>>> import numpy as np
>>> np.set_printoptions(precision=1, suppress=True, linewidth=100)
>>> W0 = np.loadtxt("run0.csv", delimiter=",")
>>> W0
array([[-0.7,  0.7, -0.3],
       [-0.7, -0.3,  0.7],
       [ 0.3,  0.7,  0.7]])
>>> r0 = np.array([-3, 9, -7])
>>> A2 = W0 + np.outer(r0, np.eye(3)[1])
>>> np.linalg.matrix_rank(A2 - W0)
np.int64(1)
>>> print(A2)
[[-0.7 -2.3 -0.3]
 [-0.7  8.7  0.7]
 [ 0.3 -6.3  0.7]]
>>> blk = np.stack([W0, 3 * W0, W0[::-1]])
>>> blk.sum(axis=0)
array([[-2.3,  3.3, -0.7],
       [-3.3, -1.6,  3.4],
       [ 0.7,  3.4,  2.3]])
>>> np.einsum("bij,cij->bc", blk, blk)
array([[ 3.,  9.,  1.],
       [ 9., 27.,  3.],
       [ 1.,  3.,  3.]])
>>> print((blk @ W0.T).shape)
(3, 3, 3)
>>> print(np.linalg.pinv(W0))
[[-0.7 -0.7  0.3]
 [ 0.7 -0.3  0.7]
 [-0.3  0.7  0.7]]
>>> round(float(W0[:, 1] @ W0[:, 2]), 1)
0.0
>>> np.round(W0.T @ W0, 1) + 0
array([[1., 0., 0.],
       [0., 1., 0.],
       [0., 0., 1.]])
>>> np.linalg.svd(W0, compute_uv=False)
array([1., 1., 1.])
>>> r0 = np.array([4, 9, 7, 7])
>>> mat = 4 * np.eye(4) + np.outer(r0, r0)
>>> mat
array([[20., 36., 28., 28.],
       [36., 85., 63., 63.],
       [28., 63., 53., 49.],
       [28., 63., 49., 53.]])
>>> # symmetric
>>> round(np.log10(np.linalg.cond(mat)))
2
>>> np.argsort(-np.linalg.norm(mat, axis=0).round(6), kind="stable")[:3]
array([1, 2, 3])
>>> proj = np.triu(np.array([[-7, -6, 6, -3], [-3, 4, 2, 5], [9, 7, 3, 2], [-1, 2, -8, 1]]), 1) + np.eye(4)
>>> A2 = proj @ mat @ np.linalg.inv(proj)
>>> np.poly(A2)
array([    1.,  -211.,  2436., -9616., 12736.])
>>> proj @ mat - mat @ proj
array([[-132., -201., -399., -419.],
       [ 196.,  657.,  -35.,  -80.],
       [  56.,  294., -196., -231.],
       [   0.,  168., -294., -329.]])
>>> round(float(np.linalg.det(A2)), 1)
12736.0
